$ python3 -q
>>> import numpy as np
>>> import numpy.linalg as la
>>> np.set_printoptions(precision=3, suppress=True, linewidth=200, sign=" ")
>>> def rnd(a):
...     return np.round(a, 3) + 0
... 
>>> feats = np.loadtxt("test0.csv", delimiter=",")
>>> feats
array([[ 5.882, -5.761,  3.284],
       [ 3.239, -4.427, -0.848],
       [ 1.941,  2.847, -0.673],
       [ 1.004,  2.964, -0.035],
       [ 0.236,  2.283, -0.442],
       [-0.022,  2.45 , -0.911],
       [ 0.699,  2.842,  1.781],
       [ 4.022, -1.632, -0.855],
       [ 3.447, -1.705, -0.832],
       [ 5.744, -6.107,  3.001],
       [ 0.36 ,  1.509, -0.188],
       [ 3.471, -2.483, -1.326],
       [ 3.493, -5.909,  3.884],
       [ 2.028, -0.082, -1.977],
       [ 1.173, -2.27 , -1.763],
       [ 0.822,  1.876, -2.14 ],
       [ 2.851, -1.897, -0.566],
       [ 5.033, -4.725,  1.335],
       [ 2.765,  2.085, -0.178],
       [ 5.443, -4.641,  3.173],
       [ 3.313, -4.06 , -0.49 ],
       [ 2.059,  2.919, -0.573],
       [ 6.51 , -5.589,  3.708],
       [ 5.398, -7.114,  3.484],
       [ 6.855, -5.207,  3.898],
       [ 0.447,  2.383,  0.68 ],
       [ 5.218, -5.844,  5.853]])
>>> M2 = np.c_[feats[:, :1] @ np.array([[-4]]), np.array([3, 3, -1, -2, 1, -1, -3, 2, 3, 2, 1, -1, 0, -1, -2, 1, -2, 0, -3, -2, 1, 1, 2, 0, 1, 3, 2])]
>>> M2
array([[-23.528,   3.   ],
       [-12.956,   3.   ],
       [ -7.764,  -1.   ],
       [ -4.016,  -2.   ],
       [ -0.944,   1.   ],
       [  0.088,  -1.   ],
       [ -2.796,  -3.   ],
       [-16.088,   2.   ],
       [-13.788,   3.   ],
       [-22.976,   2.   ],
       [ -1.44 ,   1.   ],
       [-13.884,  -1.   ],
       [-13.972,   0.   ],
       [ -8.112,  -1.   ],
       [ -4.692,  -2.   ],
       [ -3.288,   1.   ],
       [-11.404,  -2.   ],
       [-20.132,   0.   ],
       [-11.06 ,  -3.   ],
       [-21.772,  -2.   ],
       [-13.252,   1.   ],
       [ -8.236,   1.   ],
       [-26.04 ,   2.   ],
       [-21.592,   0.   ],
       [-27.42 ,   1.   ],
       [ -1.788,   3.   ],
       [-20.872,   2.   ]])
>>> rnd(la.norm(M2 - feats @ la.lstsq(feats, M2)[0], axis=0))
array([ 0.   ,  9.099])
>>> la.matrix_rank(M2)
np.int64(2)
>>> rnd(la.lstsq(feats, M2[:, 0])[0])
array([-4.,  0.,  0.])
>>> x = np.array([3, 8, 4])
>>> y = feats @ x
>>> rnd(la.lstsq(feats, y)[0])
array([ 3.,  8.,  4.])
>>> rng = np.random.default_rng(930)
>>> y = y + 0.3 * rng.normal(size=27)
>>> rnd(y)
array([-15.662, -29.394,  25.841,  26.764,  17.046,  15.64 ,  31.69 ,  -5.033,  -6.449, -19.438,  12.621, -14.878, -20.812,  -2.651, -21.699,   9.423,  -9.039, -17.326,  24.78 ,  -8.147, -24.845,
        26.982, -10.663, -26.744,  -5.295,  23.12 ,  -7.381])
>>> c, *_ = la.lstsq(feats, y)
>>> rnd(c)
array([ 2.983,  8.01 ,  4.049])
>>> f = np.array([-2, 2])
>>> data = 4 * np.eye(2) + np.outer(f, f)
>>> data
array([[ 8., -4.],
       [-4.,  8.]])
>>> # equal to its transpose
>>> Xs = feats - feats.mean(axis=0)
>>> V = la.svd(Xs)[2][:1]
>>> M2 = Xs - Xs @ V.T @ V
>>> la.norm(M2, axis=1).round(6).argmax()
np.int64(6)
>>> rnd(np.diag(V.T @ V))
array([ 0.201,  0.64 ,  0.158])
>>> rnd((Xs @ V.T).std(axis=0))
array([ 4.288])
>>> evals, V = la.eigh(data)
>>> x = np.array([3, 3])
>>> np.abs(data).sum(axis=1).max(), np.abs(evals).max()
(np.float64(12.0), np.float64(12.0))
>>> rnd(V * np.sqrt(evals) @ V.T)
array([[ 2.732, -0.732],
       [-0.732,  2.732]])
>>> evals, V = la.eig(data)
>>> rnd(np.sort(la.eigvals(data @ data)))
array([  16.,  144.])
>>> rnd(np.sort(la.eigvals(la.inv(data))))
array([ 0.083,  0.25 ])
>>> evals
array([ 12.,   4.])
>>> F = np.array([[-3, 2, 3, -2, 8],
...     [-9, 5, 3, -9, 1],
...     [-9, -8, 1, 3, -3],
...     [7, 1, -5, -3, 2],
...     [6, 2, -8, -2, 2]])
>>> F[-1] = F[0] + 2 * F[1]
>>> F
array([[ -3,   2,   3,  -2,   8],
       [ -9,   5,   3,  -9,   1],
       [ -9,  -8,   1,   3,  -3],
       [  7,   1,  -5,  -3,   2],
       [-21,  12,   9, -20,  10]])
>>> # rows and columns are dependent
>>> rank = la.matrix_rank(F)
>>> rank
np.int64(4)
>>> null = la.svd(F)[2][rank:].T
>>> [int(la.matrix_rank(F[:, :j + 1])) for j in range(5)]
[1, 2, 3, 4, 4]
>>> rnd(F @ null)
array([[ 0.],
       [ 0.],
       [ 0.],
       [ 0.],
       [ 0.]])
>>> [int(la.matrix_rank(F[:i])) for i in range(1, len(F) + 1)]
[1, 2, 3, 4, 4]
>>> U, sigma, VT = la.svd(F, full_matrices=False)
>>> rnd(np.abs(VT[0]))
array([ 0.63 ,  0.343,  0.273,  0.574,  0.285])
>>> rnd(VT @ VT.T)
array([[ 1.,  0.,  0.,  0.,  0.],
       [ 0.,  1.,  0.,  0.,  0.],
       [ 0.,  0.,  1.,  0.,  0.],
       [ 0.,  0.,  0.,  1.,  0.],
       [ 0.,  0.,  0.,  0.,  1.]])
>>> rnd(sigma)
array([ 37.532,  14.943,   7.161,   4.668,   0.   ])
>>> rnd(U.T @ F @ VT.T)
array([[ 37.532,   0.   ,   0.   ,   0.   ,   0.   ],
       [  0.   ,  14.943,   0.   ,   0.   ,   0.   ],
       [  0.   ,   0.   ,   7.161,   0.   ,   0.   ],
       [  0.   ,   0.   ,   0.   ,   4.668,   0.   ],
       [  0.   ,   0.   ,   0.   ,   0.   ,   0.   ]])
>>> rnd(U.T @ U)
array([[ 1.,  0.,  0.,  0.,  0.],
       [ 0.,  1.,  0.,  0.,  0.],
       [ 0.,  0.,  1.,  0.,  0.],
       [ 0.,  0.,  0.,  1.,  0.],
       [ 0.,  0.,  0.,  0.,  1.]])
>>> np.allclose(U * sigma @ VT, F)
True
>>> rnd(np.sqrt((sigma ** 2).sum())), rnd(la.norm(F))
(np.float64(41.292), np.float64(41.292))
>>> np.abs(U[:, 0]).round(6).argmax()
np.int64(4)
